$ python3 -q
>>> import numpy as np
>>> from numpy import linalg as LA
>>> np.set_printoptions(precision=2, suppress=True, linewidth=120, legacy="1.25")
>>> def tidy(a):
...     return np.round(a, 2) + 0
... 
>>> M = np.loadtxt("mat.csv", delimiter=",")
>>> tidy(M)
array([[-1.35,  0.26,  3.46, -3.34],
       [-0.67, -3.47, -2.46, -2.54],
       [-4.72,  0.92, -0.99,  0.95],
       [-0.67, -3.47,  2.46,  2.54]])
>>> tidy(M[:, 3] @ M[:, 0])
0.0
>>> tidy(M @ M.T)
array([[25.,  0.,  0.,  0.],
       [ 0., 25.,  0.,  0.],
       [ 0.,  0., 25.,  0.],
       [ 0.,  0.,  0., 25.]])
>>> tidy(LA.svd(M, compute_uv=False))
array([5., 5., 5., 5.])
>>> vec = np.array([1, 0, 3, 1])
>>> y = M @ vec
>>> b, lr = np.zeros(4), 1 / LA.norm(M, 2) ** 2
>>> for i in range(200):
...     b -= lr * M.T @ (M @ b - y)
...     if i % 50 == 0: print(i, round(LA.norm(M @ b - y), 2))
... 
0 0.0
50 0.0
100 0.0
150 0.0
>>> tidy(LA.cond(M))
1.0
>>> Q, Rm = LA.qr(M)
>>> tidy(Q.T @ Q)
array([[1., 0., 0., 0.],
       [0., 1., 0., 0.],
       [0., 0., 1., 0.],
       [0., 0., 0., 1.]])
>>> tidy(Rm)
array([[5., 0., 0., 0.],
       [0., 5., 0., 0.],
       [0., 0., 5., 0.],
       [0., 0., 0., 5.]])
>>> tidy(Q @ Rm)
array([[-1.35,  0.26,  3.46, -3.34],
       [-0.67, -3.47, -2.46, -2.54],
       [-4.72,  0.92, -0.99,  0.95],
       [-0.67, -3.47,  2.46,  2.54]])
>>> tidy(np.abs(np.diag(Rm)))
array([5., 5., 5., 5.])
>>> np.allclose(Rm.T @ Rm, M.T @ M)
True
>>> m1 = np.loadtxt("sample13.csv", delimiter=",")
>>> m1
array([[ 5. ,  0. ,  2.5, -8. ],
       [-0.1, -0.8,  0.7, -0.4],
       [ 1.3,  0.3, -0.2,  0.2],
       [-1.1,  0.5, -1.1, -2.5],
       [ 0.2, -2. ,  1.4, -1.3],
       [-2. ,  0.5,  0.1,  0.3],
       [ 0.4, -0.6, -1. , -2. ],
       [ 1.9,  0.5, -0.9,  0.2],
       [ 1.7,  0.5, -1.1,  1. ],
       [-1.2, -1.1,  0.7, -0.3],
       [ 0.3,  0.4, -0.3, -1.8],
       [ 0.6, -1. ,  1.2,  0.1],
       [-1.2, -0.1,  0. , -0.9],
       [ 1. , -2. , -0.1, -0.2],
       [ 1. ,  0.6,  0.7,  0.3],
       [-1.2, -0.2,  1.1, -0.8],
       [-0.9,  0.5, -0.6, -1.9],
       [ 2.4, -1.1, -0.6, -0.4],
       [ 1.5,  0.3,  0. , -0.1],
       [ 0.1, -0.6, -0.6,  0.7],
       [-0.5, -0.9, -1.7, -0.2],
       [-0.2,  0.8,  0.3, -0.7],
       [ 0.1,  0.5,  0.6,  1.3],
       [-1.4, -0.2, -1.8, -0.8],
       [-1. ,  0.5,  0.9, -0.8],
       [-2.5, -1.1,  0.3, -0.5],
       [ 0.8, -1.1,  1.1, -0.9],
       [-0.9,  0. ,  0.6, -0.3],
       [ 0.6, -0.5,  1.3,  1.1]])
>>> # row 0 is much longer than the rest
>>> np.count_nonzero(M)
16
>>> tidy(M.sum(axis=1))
array([-0.97, -9.14, -3.84,  0.85])
>>> tidy(M.sum(axis=0))
array([-7.42, -5.76,  2.47, -2.38])
>>> tidy(np.abs(M).max())
4.72
>>> tidy(M - M[0])
array([[ 0.  ,  0.  ,  0.  ,  0.  ],
       [ 0.67, -3.73, -5.91,  0.79],
       [-3.37,  0.65, -4.45,  4.29],
       [ 0.67, -3.73, -1.  ,  5.88]])
>>> tidy(np.diff(M, axis=0))
array([[ 0.67, -3.73, -5.91,  0.79],
       [-4.05,  4.39,  1.47,  3.5 ],
       [ 4.05, -4.39,  3.44,  1.59]])
>>> LA.rank(M)
Traceback (most recent call last):
  File "<python-input-29>", line 1, in <module>
    LA.rank(M)
    ^^^^^^^
AttributeError: module 'numpy.linalg' has no attribute 'rank'
>>> tidy(LA.svd(M, compute_uv=False))
array([5., 5., 5., 5.])
>>> LA.matrix_rank(M)
4
>>> P = m1 @ LA.solve(m1.T @ m1, m1.T)
>>> tidy(P @ m1[:, 1])
array([ 0. , -0.8,  0.3,  0.5, -2. ,  0.5, -0.6,  0.5,  0.5, -1.1,  0.4, -1. , -0.1, -2. ,  0.6, -0.2,  0.5, -1.1,
        0.3, -0.6, -0.9,  0.8,  0.5, -0.2,  0.5, -1.1, -1.1,  0. , -0.5])
>>> LA.matrix_rank(np.eye(29) - P)
25
>>> np.allclose(P @ P, P)
True
>>> tidy(LA.eigvalsh(P))
array([0., 0., 0., 0., 0., 0., 0., 0., 0., 0., 0., 0., 0., 0., 0., 0., 0., 0., 0., 0., 0., 0., 0., 0., 0., 1., 1., 1.,
       1.])
>>> tidy(np.trace(P))
4.0
